% ipython --no-banner

In [1]: import numpy as np

In [2]: np.set_printoptions(precision=3, suppress=True, linewidth=160, floatmode="fixed")

In [3]: J = np.load("arr.npy")

In [4]: J
Out[4]: 
array([[ 0.031,  0.000,  0.682,  0.062,  0.666, -0.001],
       [ 0.030,  0.000,  4.712,  0.128,  0.254,  0.015],
       [ 0.014,  0.001, -4.182,  0.328, -0.431, -0.007],
       [-0.063,  0.000,  1.136,  0.190, -1.331, -0.007],
       [ 0.013,  0.001,  6.250, -0.108, -1.183,  0.011],
       [-0.037,  0.001, -1.430, -0.086, -1.172, -0.002],
       [-0.033, -0.002, -0.213,  0.069,  0.166,  0.001],
       [ 0.037, -0.001, -7.456,  0.019, -0.441, -0.015],
       [ 0.019, -0.002, -3.341, -0.084, -2.186,  0.011],
       [-0.027,  0.002,  0.361,  0.144,  2.250,  0.006],
       [-0.012,  0.000,  5.390, -0.063,  0.231,  0.008],
       [ 0.063,  0.000,  9.396, -0.134, -0.466, -0.005],
       [-0.066, -0.003, -5.601, -0.069, -2.364, -0.012],
       [ 0.012,  0.000, -3.172,  0.212, -0.550,  0.013],
       [ 0.008,  0.002,  1.700,  0.256,  0.323,  0.002]])

In [5]: r0, v = J[14], J[8]

In [6]: round(r0 @ r0, 3)
Out[6]: np.float64(3.06)

In [7]: print(round(float(r0 @ v), 3))
-6.407

In [8]: pr = (r0 @ v) / (r0 @ r0) * r0

In [9]: pr
Out[9]: array([-0.017, -0.004, -3.560, -0.536, -0.676, -0.004])

In [10]: np.round(np.outer(r0, v), 3) + 0
Out[10]: 
array([[ 0.000,  0.000, -0.027, -0.001, -0.017,  0.000],
       [ 0.000,  0.000, -0.007,  0.000, -0.004,  0.000],
       [ 0.032, -0.003, -5.680, -0.143, -3.716,  0.019],
       [ 0.005, -0.001, -0.855, -0.022, -0.560,  0.003],
       [ 0.006, -0.001, -1.079, -0.027, -0.706,  0.004],
       [ 0.000,  0.000, -0.007,  0.000, -0.004,  0.000]])
